$ python -q
>>> import numpy as np
>>> np.set_printoptions(precision=1, suppress=True, linewidth=160)
>>> arr = np.diag(np.array([1, -3, 0, 2, -1]))
>>> arr
array([[ 1,  0,  0,  0,  0],
       [ 0, -3,  0,  0,  0],
       [ 0,  0,  0,  0,  0],
       [ 0,  0,  0,  2,  0],
       [ 0,  0,  0,  0, -1]])
>>> rank = np.linalg.matrix_rank(arr)
>>> rank
np.int64(4)
>>> null = np.linalg.svd(arr)[2][rank:].T
>>> null.shape
(5, 1)
>>> null @ null.T
array([[0., 0., 0., 0., 0.],
       [0., 0., 0., 0., 0.],
       [0., 0., 1., 0., 0.],
       [0., 0., 0., 0., 0.],
       [0., 0., 0., 0., 0.]])
>>> [int(np.linalg.matrix_rank(arr[:i])) for i in range(1, len(arr) + 1)]
[1, 2, 2, 3, 4]
>>> [int(np.linalg.matrix_rank(np.delete(arr, i, axis=0))) for i in range(5)]
[3, 3, 4, 3, 3]
>>> [int(np.linalg.matrix_rank(arr[:, :j + 1])) for j in range(5)]
[1, 2, 2, 3, 4]
>>> u = np.array([4, -2, -7])
>>> np.polyval(u, arr[3])
array([-7, -7, -7,  5, -7])
>>> np.array([np.convolve(row, u, "same") for row in arr])
array([[ -2,  -7,   0,   0,   0],
       [-12,   6,  21,   0,   0],
       [  0,   0,   0,   0,   0],
       [  0,   0,   8,  -4, -14],
       [  0,   0,   0,  -4,   2]])
>>> np.correlate(arr[3], arr[4], "full")
array([ 0,  0,  0, -2,  0,  0,  0,  0,  0])
>>> [round(float(np.linalg.det(arr[:i, :i])), 2) + 0 for i in range(1, 6)]
[1.0, -3.0, 0.0, 0.0, 0.0]
>>> np.all(np.linalg.eigvalsh(arr) > 0)
np.False_
>>> left, s, Vh = np.linalg.svd(arr)
>>> V = Vh[:(s > 1e-8).sum()]
>>> rng = np.random.default_rng(4289)
>>> x0 = arr[2] + -1 * arr[1] + rng.integers(2) * np.eye(5)[1]
>>> x0
array([0., 4., 0., 0., 0.])
>>> round(np.linalg.norm(x0 - V.T @ V @ x0), 1)
np.float64(0.0)
>>> V.T @ V
array([[1., 0., 0., 0., 0.],
       [0., 1., 0., 0., 0.],
       [0., 0., 0., 0., 0.],
       [0., 0., 0., 1., 0.],
       [0., 0., 0., 0., 1.]])
>>> vals, V = np.linalg.eigh(arr)
>>> x0 = np.array([-2, -1, 1, 2, 2])
>>> (np.sign(V[:, -1].round(6)) == np.sign(V[0, -1].round(6))).astype(int)
array([1, 1, 1, 0, 1])
>>> x0 @ arr @ x0
np.int64(5)
>>> np.round(x0 @ arr @ x0 / (x0 @ x0), 1), vals[0], vals[-1]
(np.float64(0.4), np.float64(-3.0), np.float64(2.0))
>>> V * np.abs(vals) @ V.T
array([[1., 0., 0., 0., 0.],
       [0., 3., 0., 0., 0.],
       [0., 0., 0., 0., 0.],
       [0., 0., 0., 2., 0.],
       [0., 0., 0., 0., 1.]])
>>> M2 = np.array([[1, 0], [1, 1], [2, 2], [0, 0]])
>>> C = np.array([[0, 2, 0, -1, 0, 1, -2, 0, -2, -1, 1, 1, -2],
...     [0, -2, -1, 1, 0, -1, -1, 2, 0, -1, 1, 2, 1]])
>>> X = M2 @ C + 0.3 * rng.normal(size=(4, 13))
>>> X.round(1) + 0
array([[-0.5,  2.2,  0. , -1.5, -0.1,  1.3, -1.6, -0.4, -1.9, -1.1,  0.8,  0.6, -1.9],
       [ 0.4,  0.3, -1.3, -0.6, -0.1, -0.2, -3.1,  1.7, -1.8, -1.7,  2. ,  2.9, -0.7],
       [ 0.1,  0. , -1.9, -0.3, -0.1, -0.4, -5.8,  4.4, -4.4, -3.8,  4.1,  6.3, -2. ],
       [-0.1, -0.1,  0. , -0.1, -0.3, -0.2,  0.6, -0.1, -0.6, -0.2, -0.3, -0.1,  0. ]])
>>> M2 = X / np.sqrt((X ** 2).mean(axis=1, keepdims=True))
>>> np.linalg.matrix_rank(X - X.mean(axis=1, keepdims=True))
np.int64(4)
>>> M2[3]
array([-0.5, -0.5, -0.1, -0.3, -0.9, -0.6,  2.2, -0.3, -2.1, -0.8, -1.1, -0.3,  0.1])
>>> np.linalg.matrix_rank(M2) == np.linalg.matrix_rank(X)
np.True_
>>> np.round(X - X.mean(axis=1, keepdims=True), 1) + 0
array([[-0.2,  2.5,  0.3, -1.2,  0.2,  1.6, -1.3, -0.1, -1.6, -0.8,  1.1,  0.9, -1.6],
       [ 0.5,  0.5, -1.1, -0.4,  0.1,  0. , -2.9,  1.8, -1.7, -1.5,  2.2,  3.1, -0.6],
       [ 0.4,  0.3, -1.6,  0. ,  0.2, -0.1, -5.5,  4.7, -4.1, -3.5,  4.4,  6.6, -1.7],
       [ 0. ,  0. ,  0.1,  0. , -0.2, -0.1,  0.7,  0. , -0.5, -0.1, -0.2,  0. ,  0.2]])
>>> left, s, Vh = np.linalg.svd(X, full_matrices=False)
>>> s
array([13.8,  3.8,  1.1,  0.7])
>>> np.abs(left[:, 0]).round(6).argmax()
np.int64(2)
>>> np.round(left.T @ X @ Vh.T, 1) + 0
array([[13.8,  0. ,  0. ,  0. ],
       [ 0. ,  3.8,  0. ,  0. ],
       [ 0. ,  0. ,  1.1,  0. ],
       [ 0. ,  0. ,  0. ,  0.7]])
>>> round(np.sqrt((s ** 2).sum()), 1), round(float(np.linalg.norm(X)), 1)
(np.float64(14.4), 14.4)
>>> np.round(np.abs(Vh[0]), 1) + 0
array([0. , 0. , 0.2, 0.1, 0. , 0. , 0.5, 0.3, 0.4, 0.3, 0.3, 0.5, 0.2])
>>> np.allclose(left * s @ Vh, X)
True
>>> left.shape, s.shape, Vh.shape
((4, 4), (4,), (4, 13))
>>> (s > 1e-8).sum()
np.int64(4)
